% python3 -q
>>> import numpy as np
>>> import numpy.linalg as la
>>> np.set_printoptions(precision=3, suppress=True, linewidth=120)
>>> def rd(a):
...     return np.round(a, 3) + 0
... 
>>> E = np.loadtxt("x.csv", delimiter=",")
>>> print(E)
[[ 1.131  0.326 -0.842 -2.169 -0.964 -1.128]
 [-0.271 -0.832 -1.443 -0.192  1.031 -2.248]
 [ 1.832  0.427 -1.716  1.393 -0.604  0.46 ]
 [-1.41  -1.875 -1.37  -0.5    0.393  1.103]
 [-0.256  0.035 -0.778  1.018 -1.93  -1.889]
 [ 1.447  2.382 -0.063  0.493  0.948 -0.298]
 [ 2.068 -1.403  1.168 -0.174  1.143 -0.231]
 [ 0.282  1.36   1.483 -2.141  0.302 -0.442]
 [ 0.129  0.7    2.509 -0.15   1.336 -0.628]
 [ 1.057  0.531  0.792 -2.001 -1.687 -0.355]
 [-0.616 -0.151 -2.025  1.211 -0.704  1.592]
 [ 0.552  0.322 -2.524 -0.253  1.391  0.47 ]
 [-1.425 -0.399  0.079 -0.163 -1.632 -2.028]]
>>> Xc = E - E.mean(axis=0)
>>> evecs = la.svd(Xc)[2][:1]
>>> out = Xc - Xc @ evecs.T @ evecs
>>> print(la.norm(out, axis=1).round(6).argmax())
12
>>> print(rd(np.diag(evecs.T @ evecs)))
[0.049 0.075 0.617 0.18  0.006 0.073]
>>> print(rd(la.norm(out) / la.norm(Xc)))
0.812
>>> print(rd(out.std(axis=0)))
[1.025 0.965 0.579 0.905 1.175 1.034]
>>> print(rd(np.cov(Xc @ evecs.T, rowvar=False)))
3.118
>>> labels = E[:, 2] > np.median(E[:, 2])
>>> u = E[labels].mean(axis=0) - E[~labels].mean(axis=0)
>>> print(((E - E.mean(axis=0)) @ u > 0).astype(int))
[1 0 0 0 0 1 1 1 1 1 0 0 1]
>>> print(labels.astype(int))
[0 0 0 0 0 1 1 1 1 1 0 0 1]
>>> print(la.matrix_rank(E))
6
>>> print(np.abs(E).max())
2.524
>>> print(rd(E.sum(axis=0)))
[ 4.52   1.423 -4.73  -3.628 -0.977 -5.622]
>>> print(E.shape)
(13, 6)
>>> print(rd(la.svd(E, compute_uv=False)))
[6.12  4.969 4.451 3.759 3.533 2.904]
>>> print(np.unravel_index(np.abs(E).argmax(), E.shape))
(np.int64(11), np.int64(2))
>>> print(E.reshape(-1, 2))
[[ 1.131  0.326]
 [-0.842 -2.169]
 [-0.964 -1.128]
 [-0.271 -0.832]
 [-1.443 -0.192]
 [ 1.031 -2.248]
 [ 1.832  0.427]
 [-1.716  1.393]
 [-0.604  0.46 ]
 [-1.41  -1.875]
 [-1.37  -0.5  ]
 [ 0.393  1.103]
 [-0.256  0.035]
 [-0.778  1.018]
 [-1.93  -1.889]
 [ 1.447  2.382]
 [-0.063  0.493]
 [ 0.948 -0.298]
 [ 2.068 -1.403]
 [ 1.168 -0.174]
 [ 1.143 -0.231]
 [ 0.282  1.36 ]
 [ 1.483 -2.141]
 [ 0.302 -0.442]
 [ 0.129  0.7  ]
 [ 2.509 -0.15 ]
 [ 1.336 -0.628]
 [ 1.057  0.531]
 [ 0.792 -2.001]
 [-1.687 -0.355]
 [-0.616 -0.151]
 [-2.025  1.211]
 [-0.704  1.592]
 [ 0.552  0.322]
 [-2.524 -0.253]
 [ 1.391  0.47 ]
 [-1.425 -0.399]
 [ 0.079 -0.163]
 [-1.632 -2.028]]
>>> print(E.reshape(2, -1))
[[ 1.131  0.326 -0.842 -2.169 -0.964 -1.128 -0.271 -0.832 -1.443 -0.192  1.031 -2.248  1.832  0.427 -1.716  1.393
  -0.604  0.46  -1.41  -1.875 -1.37  -0.5    0.393  1.103 -0.256  0.035 -0.778  1.018 -1.93  -1.889  1.447  2.382
  -0.063  0.493  0.948 -0.298  2.068 -1.403  1.168]
 [-0.174  1.143 -0.231  0.282  1.36   1.483 -2.141  0.302 -0.442  0.129  0.7    2.509 -0.15   1.336 -0.628  1.057
   0.531  0.792 -2.001 -1.687 -0.355 -0.616 -0.151 -2.025  1.211 -0.704  1.592  0.552  0.322 -2.524 -0.253  1.391
   0.47  -1.425 -0.399  0.079 -0.163 -1.632 -2.028]]
>>> print(E.ravel(order="F"))
[ 1.131 -0.271  1.832 -1.41  -0.256  1.447  2.068  0.282  0.129  1.057 -0.616  0.552 -1.425  0.326 -0.832  0.427 -1.875
  0.035  2.382 -1.403  1.36   0.7    0.531 -0.151  0.322 -0.399 -0.842 -1.443 -1.716 -1.37  -0.778 -0.063  1.168  1.483
  2.509  0.792 -2.025 -2.524  0.079 -2.169 -0.192  1.393 -0.5    1.018  0.493 -0.174 -2.141 -0.15  -2.001  1.211 -0.253
 -0.163 -0.964  1.031 -0.604  0.393 -1.93   0.948  1.143  0.302  1.336 -1.687 -0.704  1.391 -1.632 -1.128 -2.248  0.46
  1.103 -1.889 -0.298 -0.231 -0.442 -0.628 -0.355  1.592  0.47  -2.028]
>>> T = E.reshape(13, 2, -1)
>>> print(np.einsum("ihd,jhd->hij", T, T).shape)
(2, 13, 13)
>>> print(T[:, 0])
[[ 1.131  0.326 -0.842]
 [-0.271 -0.832 -1.443]
 [ 1.832  0.427 -1.716]
 [-1.41  -1.875 -1.37 ]
 [-0.256  0.035 -0.778]
 [ 1.447  2.382 -0.063]
 [ 2.068 -1.403  1.168]
 [ 0.282  1.36   1.483]
 [ 0.129  0.7    2.509]
 [ 1.057  0.531  0.792]
 [-0.616 -0.151 -2.025]
 [ 0.552  0.322 -2.524]
 [-1.425 -0.399  0.079]]
>>> print(np.swapaxes(T, 1, 2)[1])
[[-0.271 -0.192]
 [-0.832  1.031]
 [-1.443 -2.248]]
